% python3 -q
>>> import numpy as np
>>> np.set_printoptions(suppress=True, linewidth=100)
>>> A = np.loadtxt("block9.csv", delimiter=",")
>>> print(A)
[[ 3.  2.  1.  1.  3.  4. -3.  1. -5.  4.  0.  4.  0. -5.]
 [-4. -2. -2. -5.  0.  1.  2.  1.  3.  0.  5.  0. -4. -5.]
 [-5.  2.  5.  4. -3. -4.  4.  5. -2. -3. -1. -1. -2.  0.]
 [ 5.  2.  3.  2.  1. -3.  1.  5.  3.  2. -3.  5. -3.  2.]
 [ 0. -3.  5. -2. -2.  5.  3.  1.  5.  2. -3.  5. -3. -2.]
 [ 5.  5. -4. -4. -1.  3.  3. -3.  1. -4. -2.  3.  0. -4.]
 [ 5. -1. -5. -2.  3. -4.  1. -4. -3.  1.  1.  1. -4.  1.]
 [ 0.  5.  3. -1. -1.  2. -3.  4. -3. -4.  5.  0. -4. -4.]
 [-3. -1. -1.  5.  5.  5. -3. -4.  0.  2.  4. -5.  1.  1.]
 [ 3.  0.  4.  3.  5.  1. -5. -4.  0.  1. -5.  2. -3.  2.]
 [ 0. -4. -1.  5. -5.  5.  2. -2.  4.  0.  0.  3.  5.  0.]
 [ 0.  4.  2.  2.  0.  3.  1.  5.  3. -2. -4. -4. -3. -4.]
 [ 0.  0. -2. -3. -3. -4.  0.  1. -4.  5.  3. -5. -3.  1.]
 [ 3.  3.  4.  1. -1.  0. -5.  5.  4.  4. -1.  5. -3. -1.]]
>>> print(np.unravel_index(np.abs(A).argmax(), A.shape))
(np.int64(0), np.int64(8))
>>> print(np.round(A.mean(axis=0), 2))
[ 0.86  0.86  0.86  0.43  0.07  1.   -0.14  0.79  0.43  0.57 -0.07  0.93 -1.86 -1.29]
>>> print(np.linalg.matrix_rank(A))
14
>>> print(round(np.linalg.norm(A), 2))
44.68
>>> print(A.shape)
(14, 14)
>>> print(A.sum(axis=1))
[ 10. -10.  -1.  22.  11.  -2. -10.  -1.   6.   4.  12.   3. -14.  18.]
>>> print(np.count_nonzero(A))
173
